% python3 -q
>>> import numpy as np
>>> import numpy.linalg as la
>>> np.set_printoptions(suppress=True, linewidth=160)
>>> def tidy(a):
...     return np.round(a, 3) + 0
... 
>>> mat = np.load("x.npy")
>>> mat
array([[1, 1, 0],
       [0, 1, 1],
       [1, 0, 1]])
>>> other = la.inv(mat)
>>> tidy(la.slogdet(mat)[0])
np.float64(1.0)
>>> other
array([[ 0.5, -0.5,  0.5],
       [ 0.5,  0.5, -0.5],
       [-0.5,  0.5,  0.5]])
>>> print((np.abs(other) > 1e-9).astype(int))
[[1 1 1]
 [1 1 1]
 [1 1 1]]
>>> mat @ other
array([[1., 0., 0.],
       [0., 1., 0.],
       [0., 0., 1.]])
>>> tidy(la.det(mat) * other)
array([[ 1., -1.,  1.],
       [ 1.,  1., -1.],
       [-1.,  1.,  1.]])
>>> Q, R = la.qr(mat)
>>> tidy(Q @ R)
array([[1., 1., 0.],
       [0., 1., 1.],
       [1., 0., 1.]])
>>> tidy(np.trace(Q @ Q.T))
np.float64(3.0)
>>> tidy(R)
array([[-1.414, -0.707, -0.707],
       [ 0.   , -1.225, -0.408],
       [ 0.   ,  0.   ,  1.155]])
>>> rng = np.random.default_rng(1288)
>>> lab = rng.permutation(3)
>>> print(lab)
[1 2 0]
>>> other = R[lab][:, lab]
>>> np.allclose(other, R)
False
>>> tidy(np.diag(other))
array([-1.225,  1.155, -1.414])
>>> W = np.array([[2, 0, -2, 2, 1, 1], [2, 0, 2, 0, -2, -2], [1, 1, -2, 0, 1, 1]])
>>> coef = np.array([-9, -8, 4, -7, -7, 7])
>>> hid = np.maximum(mat @ W + coef, 0)
>>> print((hid > 0).astype(int))
[[0 0 1 0 0 1]
 [0 0 1 0 0 1]
 [0 0 0 0 0 1]]
>>> la.matrix_rank(hid)
np.int64(2)
>>> W2 = np.array([[0, 1], [0, 0], [0, 2], [0, 2], [2, 1], [1, 2]])
>>> W @ W2
array([[ 3,  5],
       [-6,  0],
       [ 3,  0]])
>>> tidy(np.fft.fft(mat[0]))
array([2. +0.j   , 0.5-0.866j, 0.5+0.866j])
>>> data = np.load("sample2.npy")
>>> data
array([[0, 1, 0],
       [1, 0, 0],
       [0, 0, 0]])
>>> rank = la.matrix_rank(data)
>>> rank
np.int64(2)
>>> null = la.svd(data)[2][rank:].T
>>> print(np.allclose(data @ null, 0))
True
>>> data @ null
array([[0.],
       [0.],
       [0.]])
>>> print([int(la.matrix_rank(data[:, :j + 1])) for j in range(3)])
[1, 2, 2]
>>> [int(la.matrix_rank(data[:i])) for i in range(1, len(data) + 1)]
[1, 2, 2]
>>> [int(la.matrix_rank(np.delete(data, i, axis=0))) for i in range(3)]
[1, 1, 2]
>>> null.shape
(3, 1)
>>> left, s, Vt = la.svd(data)
>>> np.argmax(s[:-1] / (s[1:] + 1e-6)) + 1
np.int64(2)
>>> other = left[:, :2] @ np.diag(s[:2]) @ Vt[:2]
>>> la.matrix_rank(other)
np.int64(2)
>>> tidy(la.norm(data - other, 2)), s[2]
(np.float64(0.0), np.float64(0.0))
>>> la.matrix_rank(data, rtol=0.05)
np.int64(2)
>>> def softmax(z):
...     e = np.exp(z - z.max(axis=-1, keepdims=True))
...     return e / e.sum(axis=-1, keepdims=True)
... 
>>> tidy(softmax(10 * data[0]))
array([0., 1., 0.])
>>> tidy(softmax(data[0]))
array([0.212, 0.576, 0.212])
>>> scores = data @ data.T / np.sqrt(3)
>>> softmax(scores).round(6).argmax(axis=1)
array([0, 1, 0])
>>> tidy(softmax(scores + np.triu(np.full(scores.shape, -np.inf), 1)))
array([[1.   , 0.   , 0.   ],
       [0.36 , 0.64 , 0.   ],
       [0.333, 0.333, 0.333]])
>>> A = np.load("data.npy")
>>> A
array([[ 1,  0,  0,  0,  0],
       [ 3,  1,  0,  0,  0],
       [-3, -3,  1,  0,  0],
       [ 0, -1, -5,  1,  0],
       [-2,  1,  4, -5,  1]])
>>> left, s, Vt = la.svd(A)
>>> print(np.argmax(s[:-1] / (s[1:] + 1e-6)) + 1)
4
>>> tidy(s)
array([8.154, 5.222, 2.942, 1.259, 0.006])
>>> other = left[:, :4] @ np.diag(s[:4]) @ Vt[:4]
>>> print(tidy(np.abs(A - other).max()))
0.005
>>> tidy(la.norm(A - other, 2)), tidy(s[4])
(np.float64(0.006), np.float64(0.006))
>>> tidy(other)
array([[ 1.   ,  0.   ,  0.   ,  0.001,  0.005],
       [ 3.   ,  1.   ,  0.   , -0.001, -0.003],
       [-3.   , -3.   ,  1.   ,  0.   , -0.001],
       [ 0.   , -1.   , -5.   ,  1.   ,  0.   ],
       [-2.   ,  1.   ,  4.   , -5.   ,  1.   ]])
>>> tidy(la.eigvals(A).sum().real)
np.float64(5.0)
>>> tidy(la.eigvals(A))
array([1., 1., 1., 1., 1.])
>>> tidy(la.det(A.T))
np.float64(1.0)
>>> np.poly(A)
array([  1.,  -5.,  10., -10.,   5.,  -1.])
>>> np.einsum("ij,ji->", A, A)
np.int64(5)
>>> tidy(la.det(2 * A)), tidy(la.det(A))
(np.float64(32.0), np.float64(1.0))
>>> print(tidy(la.det(A[::-1])))
1.0
>>> print(np.einsum("ii->", A))
5
>>> other = A + rng.integers(-2, 3, (5, 4)) @ rng.integers(-2, 3, (4, 5))
>>> other
array([[  3,   2,   4,  -4,   2],
       [  5,   1,  -4,   2,   2],
       [  0,  -3,  -1,   1,   3],
       [  2,  -1,  -1,  -1,   2],
       [ -4,   5,  12, -11,   1]])
>>> print(tidy(la.svd(other - A, compute_uv=False)))
[13.855  6.645  2.478  0.868  0.   ]
>>> print(np.abs(other - A).sum(axis=1))
[14 10  9 10 20]
>>> other - A
array([[ 2,  2,  4, -4,  2],
       [ 2,  0, -4,  2,  2],
       [ 3,  0, -2,  1,  3],
       [ 2,  0,  4, -2,  2],
       [-2,  4,  8, -6,  0]])
>>> cov = A.T @ A
>>> (A @ A.T).shape
(5, 5)
>>> la.matrix_rank(cov)
np.int64(5)
>>> P = np.triu(np.array([[0, 1, 2, 1, 0],
...     [0, 2, 2, 0, 0],
...     [2, 0, 2, 0, 2],
...     [2, 1, 2, 1, 2],
...     [0, 2, 1, 2, 2]]), 1) + np.eye(5)
>>> other = P @ A @ la.inv(P)
>>> tidy(np.poly(other))
array([  1.,  -5.,  10., -10.,   5.,  -1.])
>>> print(other)
[[ -2.  -4.   9.   3. -24.]
 [ -3.  -2.  12.   3. -30.]
 [ -7.   6.  11.  -3. -14.]
 [ -4.   5.   1.  -5.  10.]
 [ -2.   3.   2.  -3.   3.]]
>>> P @ A - A @ P
array([[ -3.,  -7.,  -5.,   0.,   0.],
       [ -6.,  -9.,  -6.,  -3.,   0.],
       [ -4.,   5.,  20.,  -7.,   0.],
       [ -4.,   2.,  10., -10.,  10.],
       [  0.,   2.,   2.,   2.,   2.]])
>>> arr, _ = la.qr(np.array([[1.8, 0.6, -1.4, 1.4, -0.7],
...     [0.5, -1.3, 1.8, 1.5, -0.1],
...     [-0.9, -0.5, -1.5, -0.4, -1.1],
...     [-0.2, -0.3, 2.4, 0.6, 0.9],
...     [-0.6, 0.3, -0.1, 0.8, 0.3]]))
>>> tidy(arr)
array([[-0.83 ,  0.201, -0.243, -0.338, -0.311],
       [-0.231, -0.899,  0.025, -0.244,  0.279],
       [ 0.415, -0.231, -0.693, -0.192, -0.507],
       [ 0.092, -0.174,  0.669, -0.171, -0.696],
       [ 0.277,  0.259,  0.109, -0.872,  0.29 ]])
>>> print(tidy(la.svd(arr, compute_uv=False)))
[1. 1. 1. 1. 1.]
>>> arr.shape
(5, 5)
>>> tidy(la.norm(arr))
np.float64(2.236)
>>> la.matrix_rank(arr)
np.int64(5)
>>> tidy(arr.sum(axis=1))
array([-1.521, -1.07 , -1.208, -0.279,  0.063])
>>> print(tidy(np.abs(arr).max()))
0.899
>>> x0 = np.array([-5, -4, 3, 3, 0])
>>> (arr @ x0).argmax()
np.int64(1)
>>> tidy(np.einsum("ij,j->i", arr, x0))
array([ 1.604,  4.094, -3.808,  1.733, -4.708])
>>> tidy(arr @ np.eye(5)[1])
array([ 0.201, -0.899, -0.231, -0.174,  0.259])
>>> tidy((arr * x0).sum(axis=1))
array([ 1.604,  4.094, -3.808,  1.733, -4.708])
>>> tidy(arr @ (2 * x0))
array([ 3.209,  8.189, -7.615,  3.466, -9.415])
>>> tidy(arr @ np.ones(5))
array([-1.521, -1.07 , -1.208, -0.279,  0.063])
>>> tidy(arr @ x0)
array([ 1.604,  4.094, -3.808,  1.733, -4.708])
>>> other = np.array([[3, 3, 2], [-1, 1, -3], [1, -3, -2], [0, -3, -3], [3, 0, -2]])
>>> other @ arr
Traceback (most recent call last):
  File "<python-input-100>", line 1, in <module>
    other @ arr
    ~~~~~~^~~~~
ValueError: matmul: Input operand 1 has a mismatch in its core dimension 0, with gufunc signature (n?,k),(k,m?)->(n?,m?) (size 5 is different from 3)
>>> print(np.vstack([arr, other.T]).shape)
(8, 5)
>>> tidy(np.einsum("ij->j", arr))
array([-0.277, -0.845, -0.133, -1.816, -0.945])
>>> x0 = np.array([-5, 4, -2, 3, -5])
>>> target = arr @ x0
>>> coef, lr = np.zeros(5), 1 / la.norm(arr, 2) ** 2
>>> for i in range(250):
...     coef -= lr * arr.T @ (arr @ coef - target)
...     if i % 50 == 0: print(i, round(la.norm(arr @ coef - target), 3))
... 
0 0.0
50 0.0
100 0.0
150 0.0
200 0.0
>>> tidy(la.cond(arr))
np.float64(1.0)
